% python3 -q
>>> import numpy as np
>>> np.set_printoptions(precision=3, suppress=True, linewidth=100)
>>> M = np.loadtxt("run18.csv", delimiter=",")
>>> print(M)
[[  1.    0.1  -0.2  -5.    0.3   1.    1. ]
 [ -1.1  -0.3   0.1  -4.   -0.4   0.7  -1.3]
 [  1.4  -0.9   0.2 -10.   -0.7  -0.3  -0.7]
 [ -0.3  -1.8  -0.5 -15.   -0.5  -0.5  -0.7]]
>>> u = np.array([0, 4, 5])
>>> print(np.polyval(u, M[2]))
[ 10.6   1.4   5.8 -35.    2.2   3.8   2.2]
>>> arr = np.load("test9.npy")
>>> print(arr)
[[-5.882 -3.205 -6.316]
 [-6.416 -4.863 -5.163]
 [-7.249 -2.554 -4.316]
 [-5.149 -3.434 -5.911]
 [-6.456 -2.877 -3.884]
 [-5.382 -4.34  -6.816]
 [-7.92  -2.852 -5.199]
 [-6.942 -3.298 -5.38 ]
 [-5.841 -3.29  -7.706]
 [-6.789 -2.717 -7.091]
 [-4.699 -2.368 -5.472]
 [-5.324 -4.782 -6.182]
 [-6.733 -2.847 -7.13 ]
 [-8.731 -2.606 -5.478]
 [-6.613 -4.992 -6.309]
 [-6.326 -2.868 -6.89 ]
 [-6.18  -0.881 -6.909]
 [-5.805 -2.046 -4.584]
 [-4.188 -4.462 -5.963]
 [-6.084 -0.951 -5.014]
 [-5.183 -2.305 -5.429]
 [-7.523 -3.506 -3.497]
 [-5.559 -2.306 -6.326]
 [-6.473 -4.35  -5.231]
 [-6.581 -3.755 -7.643]
 [-4.772 -3.866 -5.551]
 [-6.319 -2.282 -7.331]
 [-5.225 -2.283 -6.841]]
>>> proj = arr @ np.linalg.solve(arr.T @ arr, arr.T)
>>> print(proj @ arr[:, 2])
[-6.316 -5.163 -4.316 -5.911 -3.884 -6.816 -5.199 -5.38  -7.706 -7.091 -5.472 -6.182 -7.13  -5.478
 -6.309 -6.89  -6.909 -4.584 -5.963 -5.014 -5.429 -3.497 -6.326 -5.231 -7.643 -5.551 -7.331 -6.841]
>>> print(np.linalg.matrix_rank(np.eye(28) - proj))
25
>>> print(np.round(np.linalg.eigvalsh(proj), 3) + 0)
[0. 0. 0. 0. 0. 0. 0. 0. 0. 0. 0. 0. 0. 0. 0. 0. 0. 0. 0. 0. 0. 0. 0. 0. 0. 1. 1. 1.]
>>> print(round(np.trace(proj), 3))
3.0
>>> idx = arr[:, 2] > np.median(arr[:, 2])
>>> u = arr[idx].mean(axis=0) - arr[~idx].mean(axis=0)
>>> print(u)
[-0.461  0.224  1.81 ]
>>> ang = np.radians(60)
>>> r_ = np.eye(7)
>>> r_[6, 6] = r_[0, 0] = np.cos(ang)
>>> r_[6, 0], r_[0, 6] = -np.sin(ang), np.sin(ang)
>>> print(r_)
[[ 0.5    0.     0.     0.     0.     0.     0.866]
 [ 0.     1.     0.     0.     0.     0.     0.   ]
 [ 0.     0.     1.     0.     0.     0.     0.   ]
 [ 0.     0.     0.     1.     0.     0.     0.   ]
 [ 0.     0.     0.     0.     1.     0.     0.   ]
 [ 0.     0.     0.     0.     0.     1.     0.   ]
 [-0.866  0.     0.     0.     0.     0.     0.5  ]]
>>> M2 = M @ r_.T
>>> print(np.abs(M2 - M).max(axis=0))
[1.306 0.    0.    0.    0.    0.    1.603]
>>> print(round(np.linalg.det(r_), 3), np.trace(r_))
1.0 6.0
>>> q, evecs = np.linalg.qr(r_[:, :5])[0], np.linalg.qr(r_[:, 5:])[0]
>>> sigma = np.linalg.svd(q.T @ evecs, compute_uv=False)
>>> print(np.degrees(np.arccos(sigma.clip(0, 1))))
[90. 90.]
>>> print(sigma.round(3) + 0)
[0. 0.]
>>> print(round(np.linalg.norm(q @ q.T - evecs @ evecs.T, 2), 3))
1.0
>>> E = np.loadtxt("m.csv", delimiter=",")
>>> print(E)
[[0. 0. 0. 0. 0. 0. 0. 0. 1. 2.]
 [0. 0. 0. 0. 0. 0. 0. 0. 4. 3.]
 [0. 0. 0. 0. 0. 0. 0. 0. 2. 3.]
 [0. 0. 0. 0. 0. 0. 0. 0. 3. 0.]
 [0. 0. 0. 0. 0. 0. 0. 0. 4. 3.]
 [0. 0. 0. 0. 0. 0. 0. 0. 4. 2.]
 [0. 0. 0. 0. 0. 0. 0. 0. 2. 3.]
 [0. 0. 0. 0. 0. 0. 0. 0. 1. 0.]
 [1. 4. 2. 3. 4. 4. 2. 1. 0. 0.]
 [2. 3. 3. 0. 3. 2. 3. 0. 0. 0.]]
>>> print(np.linalg.matrix_rank(E, rtol=0.1))
4
>>> Uu, sigma, VT = np.linalg.svd(E)
>>> evecs = VT[:(sigma > 1e-8).sum()]
>>> rng = np.random.default_rng(9495)
>>> vec = E[4] + 2 * E[7] + rng.integers(2) * np.eye(10)[6]
>>> print(vec)
[0. 0. 0. 0. 0. 0. 1. 0. 6. 3.]
>>> print(round(np.linalg.norm(vec - evecs.T @ evecs @ vec), 3))
0.853
>>> print(np.allclose(E, E.T))
True
>>> print(round(float(np.linalg.det(E)), 3))
0.0
>>> print(np.round(np.sort(np.abs(np.linalg.eigvals(E))), 3) + 0)
[ 0.     0.     0.     0.     0.     0.     2.843  2.843 10.145 10.145]
>>> print(np.trace(E))
0.0
>>> M2 = np.array([[2], [2], [1], [1], [0], [2], [1], [-1], [1], [1], [-1], [-2], [1]])
>>> basis = np.array([[3, -3, -2, 3, 1]])
>>> m1 = M2 @ basis
>>> print(m1)
[[ 6 -6 -4  6  2]
 [ 6 -6 -4  6  2]
 [ 3 -3 -2  3  1]
 [ 3 -3 -2  3  1]
 [ 0  0  0  0  0]
 [ 6 -6 -4  6  2]
 [ 3 -3 -2  3  1]
 [-3  3  2 -3 -1]
 [ 3 -3 -2  3  1]
 [ 3 -3 -2  3  1]
 [-3  3  2 -3 -1]
 [-6  6  4 -6 -2]
 [ 3 -3 -2  3  1]]
>>> Xc = m1 - m1.mean(axis=0)
>>> evecs = np.linalg.svd(Xc)[2][:1]
>>> M2 = Xc - Xc @ evecs.T @ evecs
>>> print(np.round(M2.std(axis=0), 3) + 0)
[0. 0. 0. 0. 0.]
>>> print(round(float(np.linalg.norm(M2) / np.linalg.norm(Xc)), 3))
0.0
>>> print(np.diag(evecs.T @ evecs))
[0.281 0.281 0.125 0.281 0.031]
>>> print(np.linalg.norm(M2, axis=1).round(6).argmax())
0
>>> Uu, sigma, VT = np.linalg.svd(m1)
>>> evecs = VT[:(sigma > 1e-8).sum()]
>>> vec = m1[2] + 4 * m1[11] + rng.integers(2) * np.eye(5)[2]
>>> print(vec)
[-21.  21.  15. -21.  -7.]
>>> print(np.diag(evecs.T @ evecs))
[0.281 0.281 0.125 0.281 0.031]
>>> vec = np.array([3, 1, 1])
>>> print(np.linalg.norm(arr @ vec) <= np.linalg.norm(arr, 2) * np.linalg.norm(vec) + 1e-9)
True
>>> print((arr @ vec).argmax())
10
>>> G = np.cov(m1, rowvar=False)
>>> print(np.median(m1, axis=0))
[ 3. -3. -2.  3.  1.]
>>> print(np.argwhere(np.triu(np.abs(np.corrcoef(m1.T)) > 0.8, 1)))
[[0 1]
 [0 2]
 [0 3]
 [0 4]
 [1 2]
 [1 3]
 [1 4]
 [2 3]
 [2 4]
 [3 4]]
>>> print(np.argsort(-m1.std(axis=0).round(6), kind="stable"))
[0 1 3 2 4]
>>> print(np.round(np.polyfit(m1[:, 2], m1[:, 3], 1), 3) + 0)
[-1.5  0. ]
>>> print(round(float(np.linalg.norm(m1, 2) / np.linalg.norm(m1)), 3))
1.0
>>> print(np.linalg.cond(m1) > 100)
True
>>> K = np.load("block14.npy")
>>> print(K)
[[-0.6    0.7    0.8   -0.5  ]
 [ 0.445 -0.336  0.557  0.585]
 [ 0.2   -0.5    1.1    0.6  ]
 [-0.1    0.4   -0.7   -0.3  ]
 [-1.    -0.9   -0.9    0.4  ]
 [-0.9    0.8   -0.6    1.1  ]
 [ 0.8   -1.3    2.2    0.1  ]
 [ 0.8   -0.8   -1.     0.6  ]
 [ 1.8    0.     0.4   -0.9  ]]
>>> proj = K @ np.linalg.solve(K.T @ K, K.T)
>>> print(np.diag(proj))
[0.352 0.216 0.271 0.092 0.648 0.647 0.652 0.542 0.58 ]
>>> print(np.round(np.linalg.eigvalsh(proj), 3) + 0)
[0. 0. 0. 0. 0. 1. 1. 1. 1.]
>>> print(np.trace(proj))
4.0
>>> print(proj @ K[:, 3])
[-0.5    0.585  0.6   -0.3    0.4    1.1    0.1    0.6   -0.9  ]
>>> X = np.loadtxt("layer16.csv", delimiter=",")
>>> print(X)
[[-16.   2.  -8.   1.]
 [  4.   8.   2.   4.]
 [-16.   2. -24.   3.]
 [  4.   8.   6.  12.]]
>>> print(np.diff(X, axis=0))
[[ 20.   6.  10.   3.]
 [-20.  -6. -26.  -1.]
 [ 20.   6.  30.   9.]]
>>> print(X.mean(axis=0))
[-6.  5. -6.  5.]
>>> print(X.sum(axis=1))
[-21.  18. -35.  30.]
>>> print(np.unravel_index(np.abs(X).argmax(), X.shape))
(np.int64(2), np.int64(2))
>>> print(X.shape)
(4, 4)
>>> print(np.linalg.matrix_rank(X))
4
>>> M2 = X[0, 0] * X[1:] - np.outer(X[1:, 0], X[0])
>>> print(M2)
[[   0. -136.    0.  -68.]
 [   0.    0.  256.  -32.]
 [   0. -136.  -64. -196.]]
>>> print(X[:, 0] / X[0, 0])
[ 1.   -0.25  1.   -0.25]
>>> print(np.flatnonzero(~M2.round(6).any(axis=1)))
[]
>>> print(np.linalg.matrix_rank(M2), np.linalg.matrix_rank(X))
3 4
>>> M2 = X + rng.integers(-2, 3, (4, 2)) @ rng.integers(-2, 3, (2, 4))
>>> print(M2)
[[-18.   5.  -2.   1.]
 [  6.   9.   4.   4.]
 [-10.   3. -22.   3.]
 [  0.   8.   6.  12.]]
>>> print(np.round(np.linalg.svd(M2 - X, compute_uv=False), 3) + 0)
[7.913 7.237 0.    0.   ]
>>> print(M2 - X)
[[-2.  3.  6.  0.]
 [ 2.  1.  2.  0.]
 [ 6.  1.  2.  0.]
 [-4.  0.  0.  0.]]
>>> F = np.array([[11, 12, 9, 5, 3, 3, 11, 9],
...     [6, 7, 4, 0, -2, -2, 6, 4],
...     [10, 11, 8, 4, 2, 2, 10, 8],
...     [8, 9, 6, 2, 0, 0, 8, 6],
...     [6, 7, 4, 0, -2, -2, 6, 4],
...     [6, 7, 4, 0, -2, -2, 6, 4]])
>>> print(F)
[[11 12  9  5  3  3 11  9]
 [ 6  7  4  0 -2 -2  6  4]
 [10 11  8  4  2  2 10  8]
 [ 8  9  6  2  0  0  8  6]
 [ 6  7  4  0 -2 -2  6  4]
 [ 6  7  4  0 -2 -2  6  4]]
>>> W1 = np.array([[1, -2, -3, -2, 5], [5, -7, 2, -8, 9], [0, -4, -1, -5, 7]])
>>> beta = np.array([2, -2, 2, 0, 2])
>>> hid = np.maximum(arr @ W1 + beta, 0)
>>> print(np.linalg.matrix_rank(hid))
3
>>> print((hid > 0).mean(axis=0))
[0. 1. 1. 1. 0.]
>>> basis = np.array([[8, 0], [7, 1], [8, 7], [8, 2], [5, 7]])
>>> print(W1 @ basis)
[[-21   8]
 [-12  54]
 [-41  28]]
>>> M2 = np.array([[4, 6, 0],
...     [1, 2, 5],
...     [0, 0, 0],
...     [1, 0, 3],
...     [1, 0, 7],
...     [5, 1, 5],
...     [5, 4, 3],
...     [6, 9, 8]])
>>> print(F @ M2)
[[188 218 216]
 [ 73 108  61]
 [165 196 185]
 [119 152 123]
 [ 73 108  61]
 [ 73 108  61]]
>>> print(np.einsum("ik,kj->ji", F, M2))
[[188  73 165 119  73  73]
 [218 108 196 152 108 108]
 [216  61 185 123  61  61]]
>>> print(np.linalg.matrix_rank(np.vstack([F, M2.T])))
5
>>> print(np.einsum("ik,kj->ij", F, M2))
[[188 218 216]
 [ 73 108  61]
 [165 196 185]
 [119 152 123]
 [ 73 108  61]
 [ 73 108  61]]
>>> print(np.einsum("ij,ij->i", F, F))
[591 161 473 285 161 161]
>>> print(np.linalg.lstsq(F[:-1].T, F[-1])[2])
2
>>> print(np.round(np.trace(np.linalg.pinv(F) @ F), 3))
2.0
>>> print(np.abs(np.diag(np.linalg.qr(F)[1])) > 1e-9)
[ True  True False False False False]
>>> print(np.round(F @ np.linalg.pinv(F) @ F, 3) + 0)
[[11. 12.  9.  5.  3.  3. 11.  9.]
 [ 6.  7.  4.  0. -2. -2.  6.  4.]
 [10. 11.  8.  4.  2.  2. 10.  8.]
 [ 8.  9.  6.  2.  0.  0.  8.  6.]
 [ 6.  7.  4.  0. -2. -2.  6.  4.]
 [ 6.  7.  4.  0. -2. -2.  6.  4.]]
>>> Uu, sigma, VT = np.linalg.svd(F, full_matrices=False)
>>> print(Uu.shape, sigma.shape, VT.shape)
(6, 6) (6,) (6, 8)
>>> print(round(float(np.sqrt((sigma ** 2).sum())), 3), round(float(np.linalg.norm(F)), 3))
42.802 42.802
>>> print(np.allclose(Uu * sigma @ VT, F))
True
>>> print(np.cumsum(sigma ** 2) / np.sum(sigma ** 2))
[0.965 1.    1.    1.    1.    1.   ]
>>> print(np.round(sigma / sigma[0], 3) + 0)
[1.   0.19 0.   0.   0.   0.  ]
>>> G = F.T @ F
>>> print(np.round(np.linalg.svd(F, compute_uv=False) ** 2, 3) + 0)
[1768.036   63.964    0.       0.       0.       0.   ]
>>> print(np.diag(G))
[393 493 229  45  25  25 393 229]
>>> J = np.loadtxt("data.csv", delimiter=",")
>>> print(J)
[[ 13.508   9.648  -3.766   3.766  13.508  -9.556   0.093 -15.437]
 [  9.711   6.896  -1.998   1.998   9.711  -6.173   0.723 -11.071]
 [  7.031   4.905  -0.81    0.81    7.031  -3.862   1.043  -7.958]
 [  6.317   4.366  -0.507   0.507   6.317  -3.263   1.103  -7.122]
 [  4.908   3.288   0.064  -0.064   4.908  -2.112   1.177  -5.464]
 [  3.569   2.246   0.555  -0.555   3.569  -1.075   1.171  -3.876]
 [  3.063   1.847   0.72   -0.72    3.063  -0.706   1.141  -3.273]
 [  2.555   1.444   0.868  -0.868   2.555  -0.354   1.089  -2.666]
 [  0.684  -0.016   0.989  -0.989   0.684   0.528   0.512  -0.445]
 [  0.631  -0.05    0.963  -0.963   0.631   0.526   0.475  -0.387]
 [  0.231  -0.176   0.509  -0.509   0.231   0.297   0.121  -0.037]
 [  0.018  -0.018   0.036  -0.036   0.018   0.018   0.001   0.   ]
 [ -0.012   0.012  -0.024   0.024  -0.012  -0.012   0.      0.   ]
 [ -0.27    0.243  -0.408   0.408  -0.27   -0.147   0.096   0.018]
 [ -1.531   0.778  -1.011   1.011  -1.531   0.27    1.047   0.502]
 [ -1.858   0.844  -1.055   1.055  -1.858   0.465   1.309   0.676]
 [ -2.104   0.883  -1.075   1.075  -2.104   0.622   1.505   0.814]
 [ -2.8     0.958  -1.086   1.086  -2.8     1.1     2.058   1.228]
 [ -5.095   0.974  -0.849   0.849  -5.095   2.872   3.846   2.748]
 [-14.008  -0.243   1.388  -1.388 -14.008  10.646  10.402   9.501]
 [-14.174  -0.276   1.439  -1.439 -14.174  10.796  10.521   9.633]
 [-15.298  -0.499   1.786  -1.786 -15.298  11.819  11.32   10.532]
 [-16.67   -0.785   2.221  -2.221 -16.67   13.073  12.288  11.636]
 [-18.155  -1.108   2.704  -2.704 -18.155  14.438  13.33   12.842]
 [-19.426  -1.394   3.125  -3.125 -19.426  15.611  14.217  13.88 ]]
>>> basis = J[[2, 18]].astype(float)
>>> for _ in range(7):
...     idx = np.linalg.norm(J[:, None] - basis, axis=-1).argmin(axis=1)
...     basis = np.array([J[idx == j].mean(axis=0) for j in range(2)])
... 
>>> print(idx)
[0 0 0 0 0 0 0 0 0 0 0 0 0 0 0 0 0 0 0 1 1 1 1 1 1]
>>> print(basis)
[[  2.029   2.056  -0.415   0.415   2.029  -1.082   0.974  -2.724]
 [-16.289  -0.717   2.111  -2.111 -16.289  12.731  12.013  11.337]]
>>> print(np.bincount(idx))
[19  6]
>>> print(np.abs(basis[1] - basis[0]).argmax())
0
